$ python -q
>>> import numpy as np
>>> from numpy import linalg as LA
>>> np.set_printoptions(suppress=True, linewidth=200)
>>> J = np.load("run13.npy")
>>> J
array([[3., 1., 1., 1., 1.],
       [1., 3., 1., 1., 1.],
       [1., 1., 3., 1., 1.],
       [1., 1., 1., 3., 1.],
       [1., 1., 1., 1., 3.]])
>>> # symmetric
>>> P = np.triu(np.array([[0, 2, 1, 3, 2],
...     [0, 2, 3, 0, 0],
...     [2, 3, 1, 0, 0],
...     [2, 2, 3, 1, 3],
...     [0, 2, 3, 2, 1]]), 1) + np.eye(5)
>>> other = P @ J @ LA.inv(P)
>>> other
array([[ 11.,  -9.,  27., -18.,  45.],
       [  4.,  -2.,  12.,  -8.,  20.],
       [  1.,  -1.,   5.,  -2.,   5.],
       [  4.,  -4.,  12.,  -6.,  20.],
       [  1.,  -1.,   3.,  -2.,   7.]])
>>> P @ J - J @ P
array([[ 8.,  6.,  4.,  5.,  3.],
       [ 3.,  1., -1.,  0., -2.],
       [ 0., -2., -4., -3., -5.],
       [ 3.,  1., -1.,  0., -2.],
       [ 0., -2., -4., -3., -5.]])
>>> np.trace(other), np.trace(J)
(np.float64(15.0), np.float64(15.0))
>>> W0 = np.loadtxt("m.csv", delimiter=",")
>>> W0
array([[-2.,  0.,  2., -1.,  0.,  1., -4., -4., -2.,  1.],
       [ 0.,  4.,  1.,  2., -2.,  0.,  2.,  2., -3.,  0.],
       [ 2.,  1., -4., -1.,  3.,  0.,  0., -2., -1., -3.],
       [-1.,  2., -1., -4.,  1., -1., -3., -1.,  2.,  3.],
       [ 0., -2.,  3.,  1., -4.,  3.,  0., -3.,  1.,  3.],
       [ 1.,  0.,  0., -1.,  3.,  4., -1., -3.,  1., -1.],
       [-4.,  2.,  0., -3.,  0., -1., -4.,  0., -1.,  4.],
       [-4.,  2., -2., -1., -3., -3.,  0., -2.,  1.,  4.],
       [-2., -3., -1.,  2.,  1.,  1., -1.,  1., -2.,  1.],
       [ 1.,  0., -3.,  3.,  3., -1.,  4.,  4.,  1.,  4.]])
>>> # symmetric, so the eigenvalues are real
>>> np.all(LA.eigvalsh(W0) > 0)
np.False_
>>> round(float(LA.eigvalsh(W0).min()), 4)
-12.923
>>> round(LA.norm(W0) ** 2 / LA.norm(W0, 2) ** 2, 4)
np.float64(3.0538)
>>> LA.norm(W0, axis=1).argmax()
np.int64(9)
>>> np.round(LA.norm(W0, 2), 4)
np.float64(12.923)
>>> np.round(LA.norm(W0, axis=1), 4)
array([6.8557, 6.4807, 6.7082, 6.8557, 7.6158, 6.245 , 7.9373, 8.    , 5.1962, 8.8318])
>>> np.round(LA.norm(W0, axis=0), 4)
array([6.8557, 6.4807, 6.7082, 6.8557, 7.6158, 6.245 , 7.9373, 8.    , 5.1962, 8.8318])
>>> round(float(LA.norm(W0[9], 1)), 4), round(float(LA.norm(W0[9], np.inf)), 4)
(24.0, 4.0)
>>> np.round(LA.norm(W0, "nuc"), 4)
np.float64(59.4727)
